% python3 -q
>>> import numpy as np
>>> np.set_printoptions(suppress=True, linewidth=100)
>>> def tidy(a):
...     return np.round(a, 2) + 0
... 
>>> arr = np.load("test4.npy")
>>> print(tidy(arr))
[[ 1.22 -2.42  9.63]
 [ 1.93  8.4   5.07]
 [-0.41 -8.77  4.78]
 [ 0.23  8.34 -5.52]
 [ 1.49  9.83  1.09]
 [-2.03 -5.7  -7.96]
 [-0.41 -8.8   4.74]
 [-1.44 -9.87 -0.77]
 [ 0.32 -6.6   7.51]
 [ 0.98  9.75 -1.98]
 [-1.99 -7.79 -5.95]
 [-2.01 -4.88 -8.49]
 [-1.29  1.99 -9.72]
 [ 1.24  9.91 -0.48]
 [-1.43  1.05 -9.84]
 [-0.26  6.81 -7.32]
 [-2.02 -5.13 -8.34]
 [-1.61 -9.66 -2.04]
 [ 2.02  7.29  6.54]
 [ 1.03  9.8  -1.71]
 [-0.5   5.91 -8.05]
 [ 0.89  9.64 -2.49]
 [-1.64 -9.6  -2.27]
 [-1.62 -9.65 -2.05]
 [ 1.28 -2.07  9.7 ]]
>>> # null space of dimension 1
>>> vec = np.array([2, 0, 0])
>>> h = np.maximum(arr @ vec, 0)
>>> print(tidy(np.maximum(arr @ (3 * vec), 0)))
[ 7.31 11.59  0.    1.37  8.91  0.    0.    0.    1.93  5.9   0.    0.    0.    7.47  0.    0.
  0.    0.   12.11  6.19  0.    5.33  0.    0.    7.65]
>>> print(tidy(arr * (h > 1e-9)[:, None]))
[[ 1.22 -2.42  9.63]
 [ 1.93  8.4   5.07]
 [ 0.    0.    0.  ]
 [ 0.23  8.34 -5.52]
 [ 1.49  9.83  1.09]
 [ 0.    0.    0.  ]
 [ 0.    0.    0.  ]
 [ 0.    0.    0.  ]
 [ 0.32 -6.6   7.51]
 [ 0.98  9.75 -1.98]
 [ 0.    0.    0.  ]
 [ 0.    0.    0.  ]
 [ 0.    0.    0.  ]
 [ 1.24  9.91 -0.48]
 [ 0.    0.    0.  ]
 [ 0.    0.    0.  ]
 [ 0.    0.    0.  ]
 [ 0.    0.    0.  ]
 [ 2.02  7.29  6.54]
 [ 1.03  9.8  -1.71]
 [ 0.    0.    0.  ]
 [ 0.89  9.64 -2.49]
 [ 0.    0.    0.  ]
 [ 0.    0.    0.  ]
 [ 1.28 -2.07  9.7 ]]
>>> K = np.loadtxt("m.csv", delimiter=",")
>>> print(tidy(K))
[[0.71 0.16 0.16 0.05 0.38]
 [0.16 0.04 0.04 0.01 0.09]
 [0.16 0.04 0.04 0.01 0.09]
 [0.05 0.01 0.01 0.   0.03]
 [0.38 0.09 0.09 0.03 0.21]]
>>> # rows 1 and 2 are equal
>>> rank = np.linalg.matrix_rank(K)
>>> print(rank)
1
>>> ns = np.linalg.svd(K)[2][rank:].T
>>> print(tidy(K @ ns))
[[0. 0. 0. 0.]
 [0. 0. 0. 0.]
 [0. 0. 0. 0.]
 [0. 0. 0. 0.]
 [0. 0. 0. 0.]]
>>> print(np.linalg.matrix_rank(K.T @ K), np.linalg.matrix_rank(K @ K.T))
1 1
>>> print([int(np.linalg.matrix_rank(K[:, :j + 1])) for j in range(5)])
[1, 1, 1, 1, 1]
>>> print([int(np.linalg.matrix_rank(np.delete(K, i, axis=0))) for i in range(5)])
[1, 1, 1, 1, 1]
>>> print(np.allclose(K @ ns, 0))
True
>>> print(ns.shape)
(5, 4)
>>> print([int(np.linalg.matrix_rank(K[:i])) for i in range(1, len(K) + 1)])
[1, 1, 1, 1, 1]
>>> print([round(float(x), 2) for x in np.linalg.svd(K, compute_uv=False)[:3]])
[1.0, 0.0, 0.0]
>>> print(np.argsort(-np.linalg.norm(K, axis=0).round(6), kind="stable")[:3])
[0 4 1]
>>> print(tidy(np.linalg.norm(K, 2) / np.linalg.norm(K)))
1.0
>>> print(np.linalg.cond(K) > 100)
True
>>> print(np.allclose(K @ K.T, K.T @ K))
True
>>> print(tidy(np.linalg.det(K)))
0.0
>>> print(tidy(K @ K))
[[0.71 0.16 0.16 0.05 0.38]
 [0.16 0.04 0.04 0.01 0.09]
 [0.16 0.04 0.04 0.01 0.09]
 [0.05 0.01 0.01 0.   0.03]
 [0.38 0.09 0.09 0.03 0.21]]
>>> left, sv, vt = np.linalg.svd(K)
>>> print(tidy(sv))
[1. 0. 0. 0. 0.]
>>> A2 = left[:, :1] @ np.diag(sv[:1]) @ vt[:1]
>>> print(tidy(A2))
[[0.71 0.16 0.16 0.05 0.38]
 [0.16 0.04 0.04 0.01 0.09]
 [0.16 0.04 0.04 0.01 0.09]
 [0.05 0.01 0.01 0.   0.03]
 [0.38 0.09 0.09 0.03 0.21]]
>>> r0, v = K[1], K[4]
>>> print(tidy(r0 @ r0))
0.04
>>> p = (r0 @ v) / (r0 @ r0) * r0
>>> print(np.linalg.matrix_rank(np.outer(r0, v)))
1
>>> print(tidy((v - p) @ r0))
0.0
>>> print(tidy(p))
[0.38 0.09 0.09 0.03 0.21]
>>> print(tidy(np.outer(r0, v)))
[[0.06 0.01 0.01 0.   0.03]
 [0.01 0.   0.   0.   0.01]
 [0.01 0.   0.   0.   0.01]
 [0.   0.   0.   0.   0.  ]
 [0.03 0.01 0.01 0.   0.02]]
>>> feats = np.array([[1.0, 3.0, 0.0, 0.0],
...     [3.0, 1.0, 3.0, 0.0],
...     [0.0, 3.0, -1.0, 3.0],
...     [0.0, 0.0, 3.0, -2.0]])
>>> # symmetric, so the eigenvalues are real
>>> try:
...     np.linalg.cholesky(feats)
... except np.linalg.LinAlgError as e:
...     print("failed:", e)
... 
failed: Matrix is not positive definite
>>> print(tidy(np.linalg.eigvalsh(feats).min()))
-5.42
>>> A2 = np.array([[0, 2, -2], [1, -1, -1], [0, 0, 0], [-2, 1, -1]])
>>> print(np.einsum("ik,kj->ij", feats, A2))
[[ 3. -1. -5.]
 [ 1.  5. -7.]
 [-3.  0. -6.]
 [ 4. -2.  2.]]
>>> print(np.einsum("ij,ij->i", feats, feats))
[10. 19. 19. 13.]
>>> print(np.vstack([feats, A2.T]).shape)
(7, 4)
>>> print(np.einsum("ij->j", feats))
[4. 7. 5. 1.]
>>> print(np.einsum("ik,kj->ji", feats, A2))
[[ 3.  1. -3.  4.]
 [-1.  5.  0. -2.]
 [-5. -7. -6.  2.]]
>>> print(np.linalg.matrix_rank(feats @ A2))
3
>>> print(feats @ A2)
[[ 3. -1. -5.]
 [ 1.  5. -7.]
 [-3.  0. -6.]
 [ 4. -2.  2.]]
>>> print(tidy(np.linalg.det(feats[::-1])))
74.0
>>> print(tidy(np.linalg.eigvals(feats)))
[ 5.08  1.34 -2.   -5.42]
>>> ev, vecs = np.linalg.eigvalsh(feats)
Traceback (most recent call last):
  File "<python-input-55>", line 1, in <module>
    ev, vecs = np.linalg.eigvalsh(feats)
    ^^^^^^^^
ValueError: too many values to unpack (expected 2)
>>> ev, vecs = np.linalg.eigh(feats)
>>> print(tidy(np.abs(vecs[:, -1])))
[0.52 0.71 0.44 0.19]
>>> print(tidy(vecs @ np.diag(ev) @ vecs.T))
[[ 1.  3.  0.  0.]
 [ 3.  1.  3.  0.]
 [ 0.  3. -1.  3.]
 [ 0.  0.  3. -2.]]
>>> print(tidy(ev.sum()), np.trace(feats))
-1.0 -1.0
>>> M = np.load("w.npy")
>>> print(M)
[[  9.06 -23.   -16.06]
 [  8.19 -22.68 -12.3 ]
 [  9.61 -25.04 -12.62]
 [ -1.53   2.32 -27.48]
 [  0.27   1.21 -27.71]
 [  0.11   1.39 -26.4 ]
 [  9.87 -23.15 -15.29]
 [  0.91   3.03 -27.4 ]
 [  9.02 -23.47 -13.67]
 [  7.04 -24.75 -15.32]
 [ -0.14   2.43 -28.21]
 [ -0.64   3.83 -27.18]
 [  0.1    0.14 -28.18]
 [ 10.02 -24.36 -13.82]
 [  0.24   2.42 -29.09]
 [  0.89   0.84 -27.44]
 [  9.79 -24.08 -11.97]
 [ 11.44 -24.92 -14.17]
 [  0.7    1.2  -28.43]
 [ -0.55   1.08 -27.67]
 [  9.15 -22.48 -14.26]
 [  1.67   3.25 -28.17]
 [  9.54 -22.84 -15.27]
 [  8.95 -23.88 -14.75]
 [ 10.14 -25.04 -15.37]
 [  0.86   1.87 -29.32]]
>>> ang = np.radians(41)
>>> R = np.eye(3)
>>> R[2, 2] = R[1, 1] = np.cos(ang)
>>> R[2, 1], R[1, 2] = -np.sin(ang), np.sin(ang)
>>> print(tidy(R))
[[ 1.    0.    0.  ]
 [ 0.    0.75  0.66]
 [ 0.   -0.66  0.75]]
>>> A2 = M @ R.T
>>> print(tidy(np.linalg.svd(M, compute_uv=False)), tidy(np.linalg.svd(A2, compute_uv=False)))
[123.69  77.91   4.4 ] [123.69  77.91   4.4 ]
>>> print(tidy(np.abs(A2 - M).max(axis=0)))
[ 0.   19.69 20.2 ]
>>> vec = np.array([1, 3, 0])
>>> rhs = M @ vec
>>> print(tidy(np.linalg.lstsq(M, rhs)[0]))
[1. 3. 0.]
>>> print(tidy(np.linalg.solve(M.T @ M, M.T @ rhs)))
[1. 3. 0.]
>>> print(tidy(np.linalg.pinv(M) @ M))
[[1. 0. 0.]
 [0. 1. 0.]
 [0. 0. 1.]]
>>> rng = np.random.default_rng(270678)
>>> rhs = rhs + 0.05 * rng.normal(size=26)
>>> print(tidy(rhs))
[-60.01 -59.87 -65.5    5.36   3.97   4.14 -59.63  10.03 -61.36 -67.2    7.14  10.8    0.49 -62.99
   7.39   3.43 -62.45 -63.27   4.32   2.66 -58.27  11.46 -59.05 -62.65 -65.1    6.51]
>>> c, *_ = np.linalg.lstsq(M, rhs)
>>> print(tidy(c))
[1.01 3.01 0.  ]
>>> print([round(float(np.linalg.norm(np.linalg.solve(M.T @ M + lam * np.eye(3), M.T @ rhs))), 2) for lam in (0, 1, 10, 100)])
[3.17, 3.11, 2.79, 2.45]
>>> print(c.round())
[1. 3. 0.]
>>> m1 = np.triu(rng.random((3, 3)) < 0.8, 1).astype(int)
>>> m1 = m1 + m1.T
>>> print(m1)
[[0 1 1]
 [1 0 1]
 [1 1 0]]
>>> print(np.all(np.linalg.eigvalsh(m1) > 0))
False
>>> print([round(float(np.linalg.det(m1[:i, :i])), 2) + 0 for i in range(1, 4)])
[0.0, -1.0, 2.0]
>>> hat = np.triu(np.array([[1, -2, -1], [1, -1, 0], [2, -1, 2]]), 1) + np.eye(3)
>>> A2 = hat @ m1 @ np.linalg.inv(hat)
>>> print(tidy(np.poly(A2)))
[ 1.  0. -3. -2.]
>>> print(A2)
[[-3. -6. -4.]
 [ 1.  2.  2.]
 [ 1.  3.  1.]]
>>> print(np.linalg.matrix_rank(A2))
3
>>> print(np.trace(A2), np.trace(m1))
0.0 0
>>> print(tidy(np.linalg.det(A2)))
2.0
>>> C2 = m1.T @ m1
>>> print(np.linalg.matrix_rank(C2))
3
>>> print((m1 @ m1.T).shape)
(3, 3)
>>> print(tidy(np.linalg.eigvalsh(C2)[::-1]))
[4. 1. 1.]
